% python3 -q
>>> import numpy as np
>>> import numpy.linalg as la
>>> np.set_printoptions(precision=3, suppress=True, linewidth=160)
>>> J = np.load("layer16.npy")
>>> J
array([[-1.131,  3.033,  1.193,  1.72 , -0.767, -0.336, -1.081,  0.486,  2.733],
       [ 0.211, -2.171,  1.985,  0.014, -0.414,  0.34 ,  0.803,  0.259, -3.7  ],
       [ 0.575,  2.155,  1.119,  0.478,  0.928,  0.26 ,  1.005, -0.162, -1.281],
       [-0.102,  1.923,  1.371,  1.319,  1.01 , -0.253,  0.182,  0.117, -5.101],
       [-1.183,  1.151, -1.632, -0.262, -4.182, -0.083,  0.082, -0.055, -2.971],
       [-0.48 , -1.055, -0.493, -1.861,  0.282,  0.243, -1.449, -0.495, -0.093],
       [-0.863, -0.386, -1.217,  0.286, -2.704,  0.548,  0.527, -0.405,  7.373],
       [ 0.332,  3.06 ,  1.69 , -1.103, -3.932,  0.084,  0.931, -0.17 , -1.686],
       [ 0.256,  0.591,  1.16 , -1.229, -4.051,  0.293,  1.392,  0.038,  2.03 ],
       [ 0.652, -2.02 , -2.342,  0.06 ,  1.985,  0.09 ,  0.767, -0.431,  0.741],
       [-1.115,  0.282,  0.678,  0.845, -2.893,  0.554, -0.393, -0.16 ,  2.274],
       [ 0.501,  1.211, -1.808,  1.125, -1.195,  0.021, -0.285, -0.33 , -0.707],
       [ 0.069,  1.144, -0.34 ,  1.804,  2.519, -0.555,  0.203, -0.462,  3.136],
       [ 0.626, -0.379, -5.435,  0.419, -4.794, -0.395,  0.172, -0.114, -1.853],
       [ 0.369,  2.206,  0.293,  0.468,  1.86 ,  0.688,  0.605, -0.25 ,  8.693],
       [-1.019, -0.475,  0.069,  3.32 ,  2.424,  0.137, -0.063,  0.44 , -2.255],
       [-0.552, -1.495,  0.752,  1.354,  2.425, -0.02 ,  1.859,  0.154,  1.266],
       [-0.345,  2.414, -0.893, -1.576, -1.89 , -0.475, -0.247,  0.161,  3.045],
       [-0.696, -1.446, -0.244, -1.286, -2.634, -0.287,  0.518,  0.392,  3.656],
       [-0.495, -4.03 ,  1.628, -1.986,  0.707, -0.073,  1.466, -0.358,  1.527],
       [-0.452, -0.131,  3.867, -0.486,  2.324,  0.04 , -1.67 ,  0.138, -1.521],
       [-0.601,  0.188, -3.024, -0.457, -1.578,  0.108, -0.187,  0.339,  2.831],
       [-0.188,  0.341, -0.187,  1.5  , -3.631, -0.095, -0.611, -0.073, -6.505],
       [ 0.384,  0.414, -0.33 , -1.729, -4.406, -0.478,  0.736, -0.127,  8.573],
       [-0.692, -0.174,  3.329, -0.406, -3.841, -0.192, -0.68 ,  0.075, -4.167],
       [ 0.086, -1.846, -1.07 ,  0.903, -2.194, -0.373,  0.291, -0.522, -2.227],
       [-0.457, -0.365, -3.271,  0.274, -2.601,  0.547, -0.19 , -0.365,  2.969],
       [ 0.352,  0.98 ,  1.419,  2.076,  7.367, -0.455,  0.751,  0.508,  4.013],
       [ 0.512,  4.286,  1.79 , -0.806, -4.194,  0.024,  0.284,  0.077, -1.3  ],
       [ 0.059,  2.111, -2.537,  0.983, -1.47 ,  0.211,  1.287,  0.023,  3.537]])
>>> J.mean(axis=0)
array([-0.18 ,  0.384, -0.083,  0.192, -0.985,  0.004,  0.233, -0.042,  0.768])
>>> np.abs(J).max()
np.float64(8.693)
>>> la.matrix_rank(J)
np.int64(9)
>>> J.shape
(30, 9)
>>> x = np.array([3, -1, 2, -2, -3, -2, 3, 3, -1])
>>> a = np.maximum(J @ x, 0)
>>> np.flatnonzero(a > 1e-9)
array([ 1,  2,  3,  4,  7,  8, 13, 17, 18, 19, 22, 23, 24, 25, 28])
>>> cen = (J - J.mean(axis=0)) / J.std(axis=0)
>>> cen.std(axis=0)
array([1., 1., 1., 1., 1., 1., 1., 1., 1.])
>>> coef = la.lstsq(np.delete(cen, 8, axis=1), cen[:, 8])[0]
>>> coef
array([-0.357,  0.396, -0.421, -0.496,  0.536,  0.095,  0.356, -0.086])
>>> d = la.norm(J[:, None] - J[None], axis=-1)
>>> d[:5, :5]
array([[0.   , 8.831, 5.417, 8.292, 7.833],
       [8.831, 0.   , 5.262, 4.867, 6.455],
       [5.417, 5.262, 0.   , 4.111, 6.493],
       [8.292, 4.867, 4.111, 0.   , 6.697],
       [7.833, 6.455, 6.493, 6.697, 0.   ]])
>>> np.unravel_index(d.round(6).argmax(), d.shape)
(np.int64(14), np.int64(22))
>>> d[6].round(6).argsort(kind="stable")[:4]
array([ 6, 23, 18, 26])
>>> d.shape
(30, 30)
>>> la.matrix_rank(d ** 2)
np.int64(11)
>>> X = np.loadtxt("x.csv", delimiter=",")
>>> X
array([[ 0.,  3., -3.,  1., -4.,  4., -1.,  1.,  1.,  0.,  2.],
       [-3.,  0.,  1., -3.,  2.,  0.,  3.,  1.,  1.,  4.,  4.],
       [ 3., -1.,  0., -6., -4., -3.,  6.,  0., -5.,  2., -1.],
       [-1.,  3.,  6.,  0.,  5.,  0., -5.,  0.,  4., -1.,  0.],
       [ 4., -2.,  4., -5.,  0.,  1., -1.,  0.,  0.,  0.,  1.],
       [-4.,  0.,  3.,  0., -1.,  0., -3.,  0., -1., -1.,  0.],
       [ 1., -3., -6.,  5.,  1.,  3.,  0.,  0.,  1., -4.,  0.],
       [-1., -1.,  0.,  0.,  0.,  0.,  0.,  0., -2.,  2.,  3.],
       [-1., -1.,  5., -4.,  0.,  1., -1.,  2.,  0., -4., -2.],
       [ 0., -4., -2.,  1.,  0.,  1.,  4., -2.,  4.,  0., -6.],
       [-2., -4.,  1.,  0., -1.,  0.,  0., -3.,  2.,  6.,  0.]])
>>> round(np.trace(la.pinv(X) @ X), 3)
np.float64(10.0)
>>> Uu, s, VT = la.svd(X)
>>> vecs = VT[:(s > 1e-8).sum()]
>>> rng = np.random.default_rng(223661)
>>> x = X[5] + 3 * X[0] + rng.integers(2) * np.eye(11)[4]
>>> x
array([ -4.,   9.,  -6.,   3., -12.,  12.,  -6.,   3.,   2.,  -1.,   6.])
>>> np.diag(vecs.T @ vecs)
array([0.985, 0.994, 0.819, 0.823, 0.867, 0.929, 0.87 , 1.   , 0.91 , 0.944, 0.86 ])
>>> round(la.norm(x - vecs.T @ vecs @ x), 3)
np.float64(0.365)
>>> la.matrix_rank(np.vstack([X, x]))
np.int64(11)
>>> np.allclose(vecs.T @ vecs @ x, x)
False
>>> x = np.array([0, 1, 0, -2, 2, 0, -1, -2, 1, 2, 0])
>>> x @ X @ x
np.float64(0.0)
>>> np.round(la.svd(X, compute_uv=False), 3) + 0
array([15.   , 15.   , 10.681, 10.681,  6.462,  6.462,  5.642,  5.642,  0.595,  0.595,  0.   ])
>>> q = la.solve(np.eye(11) - X, np.eye(11) + X)
>>> round(float(la.det(q)), 3)
1.0
>>> q, _ = la.qr(np.array([[-0.3, -0.9, 0.6, 0.2, 1.2, -1.5],
...     [0.0, -0.8, 0.6, -1.6, -0.7, -0.3],
...     [1.7, -2.9, 1.0, 0.5, 2.3, -1.3],
...     [2.1, -0.7, -0.3, -0.9, -1.5, -0.9],
...     [2.8, -0.8, -2.3, -0.3, 0.4, -1.0],
...     [0.9, -1.4, -2.1, 1.0, 0.2, 1.3]]))
>>> mat = q[:, :4]
>>> mat
array([[-0.075, -0.403,  0.02 , -0.037],
       [ 0.   , -0.299, -0.087, -0.929],
       [ 0.424, -0.702, -0.354,  0.326],
       [ 0.524,  0.209, -0.37 , -0.142],
       [ 0.699,  0.329,  0.23 , -0.097],
       [ 0.225, -0.321,  0.823,  0.006]])
>>> la.norm(mat, axis=0)
array([1., 1., 1., 1.])
>>> la.pinv(mat)
array([[-0.075,  0.   ,  0.424,  0.524,  0.699,  0.225],
       [-0.403, -0.299, -0.702,  0.209,  0.329, -0.321],
       [ 0.02 , -0.087, -0.354, -0.37 ,  0.23 ,  0.823],
       [-0.037, -0.929,  0.326, -0.142, -0.097,  0.006]])
>>> la.svd(mat, compute_uv=False)
array([1., 1., 1., 1.])
>>> round(float(mat[:, 1] @ mat[:, 2]), 3)
-0.0
>>> la.norm(mat, axis=0)
array([1., 1., 1., 1.])
>>> la.norm(mat, axis=1).argmax()
np.int64(1)
>>> round(la.norm(mat, 2), 3)
np.float64(1.0)
>>> round(float(la.norm(mat, "nuc")), 3)
4.0
>>> F = np.loadtxt("arr.csv", delimiter=",")
>>> F
array([[0., 2., 4., 5.],
       [0., 0., 5., 3.],
       [0., 0., 0., 0.],
       [0., 0., 0., 0.]])
>>> la.matrix_rank(F, rtol=0.1)
np.int64(2)
>>> proj = np.triu(np.array([[0, -2, -1, -2], [-2, -1, 0, -1], [2, -1, 2, 2], [0, 1, 1, 1]]), 1) + np.eye(4)
>>> Y = proj @ F @ la.inv(proj)
>>> np.trace(Y), np.trace(F)
(np.float64(0.0), np.float64(0.0))
>>> round(la.det(Y), 3)
np.float64(0.0)
>>> la.matrix_rank(Y)
np.int64(2)
>>> np.poly(Y)
array([1., 0., 0., 0., 0.])
>>> Y
array([[ 0.,  2., -6., 13.],
       [ 0.,  0.,  5., -7.],
       [ 0.,  0.,  0.,  0.],
       [ 0.,  0.,  0.,  0.]])
>>> round(la.norm(F, "nuc"), 3)
np.float64(10.674)
>>> np.round(la.norm(F[2], 1), 3), round(la.norm(F[2], np.inf), 3)
(np.float64(0.0), np.float64(0.0))
>>> round(float(la.norm(F, 1)), 3), round(la.norm(F, np.inf), 3)
(9.0, np.float64(11.0))
>>> K = np.loadtxt("sample6.csv", delimiter=",")
>>> K
array([[ 1.553, -1.46 , -0.65 ,  3.763, -2.472,  4.345,  0.68 , -2.482, -0.645,  4.801, -3.608],
       [-0.274,  3.323,  3.684,  2.89 ,  4.05 ,  0.138,  4.195,  0.645, -0.159,  0.038,  2.241],
       [-4.695, -3.091,  1.347,  3.217, -1.36 , -0.682,  0.949,  3.848, -1.248, -2.803, -1.41 ],
       [ 0.195, -2.957,  3.847,  1.182,  1.574, -0.523, -2.975, -0.933,  4.25 , -2.648, -2.076]])
>>> Y = np.array([[0, 5],
...     [5, 4],
...     [2, 0],
...     [3, 2],
...     [3, 1],
...     [0, 5],
...     [1, 0],
...     [5, 4],
...     [0, 0],
...     [0, 5],
...     [4, 0]])
>>> la.matrix_rank(K @ Y)
np.int64(2)
>>> np.vstack([K, Y.T]).shape
(6, 11)
>>> np.einsum("ij->j", K)
array([-3.221, -4.184,  8.229, 11.051,  1.792,  3.278,  2.849,  1.078,  2.199, -0.612, -4.853])
>>> C2 = K.T @ K
>>> la.svd(K, compute_uv=False) ** 2
array([100.   ,  81.   ,  65.61 ,  53.144])
>>> np.diag(C2)
array([24.568, 31.467, 30.609, 34.251, 26.84 , 19.633, 27.814, 22.252, 20.065, 37.914, 24.341])
>>> la.matrix_rank(C2)
np.int64(4)
>>> (K @ K.T).shape
(4, 4)
>>> u, g = K[2], K[3]
>>> round(float(u @ g), 3)
14.052
>>> np.round(u @ u, 3)
np.float64(73.181)
>>> p = (u @ g) / (u @ u) * u
>>> np.round((g - p) @ u, 3)
np.float64(-0.0)
>>> p
array([-0.902, -0.593,  0.259,  0.618, -0.261, -0.131,  0.182,  0.739, -0.24 , -0.538, -0.271])
>>> la.matrix_rank(np.outer(u, g))
np.int64(1)
>>> round(float(la.norm(u + g) ** 2 + la.norm(u - g) ** 2), 3)
280.035
>>> u = np.array([3, -3])
>>> np.convolve(K[1], u)
array([ -0.823,  10.791,   1.083,  -2.384,   3.48 , -11.734,  12.169, -10.65 ,  -2.411,   0.59 ,   6.611,  -6.724])
>>> np.cross(K[1, :3], K[3, :3])
array([23.675,  1.773,  0.163])
>>> Y = np.array([[-2, 3, -1],
...     [-3, -2, 0],
...     [-3, -2, 0],
...     [0, 0, 0],
...     [-2, -1, -1],
...     [2, -3, 0],
...     [-2, -1, -2],
...     [3, 2, -3],
...     [-2, 1, 3],
...     [2, 2, -2],
...     [-1, 2, -3]])
>>> la.matrix_rank(X @ Y)
np.int64(3)
>>> np.einsum("ik,kj->ji", X, Y)
array([[ 17.,  -2.,   2., -35., -11.,   7.,  19.,  10.,  -6.,   4.,  14.],
       [  0.,   3.,  15., -19.,   8., -17.,   4.,   7., -21.,  -7.,   9.],
       [  0., -25., -27.,  20.,  -5.,  10.,   9., -18.,  11.,  28.,   6.]])
>>> Y.T @ X.T
array([[ 17.,  -2.,   2., -35., -11.,   7.,  19.,  10.,  -6.,   4.,  14.],
       [  0.,   3.,  15., -19.,   8., -17.,   4.,   7., -21.,  -7.,   9.],
       [  0., -25., -27.,  20.,  -5.,  10.,   9., -18.,  11.,  28.,   6.]])
>>> np.einsum("ij->j", X)
array([ -4., -10.,   9., -11.,  -2.,   7.,   2.,  -1.,   5.,   4.,   1.])
>>> X @ Y
array([[ 17.,   0.,   0.],
       [ -2.,   3., -25.],
       [  2.,  15., -27.],
       [-35., -19.,  20.],
       [-11.,   8.,  -5.],
       [  7., -17.,  10.],
       [ 19.,   4.,   9.],
       [ 10.,   7., -18.],
       [ -6., -21.,  11.],
       [  4.,  -7.,  28.],
       [ 14.,   9.,   6.]])
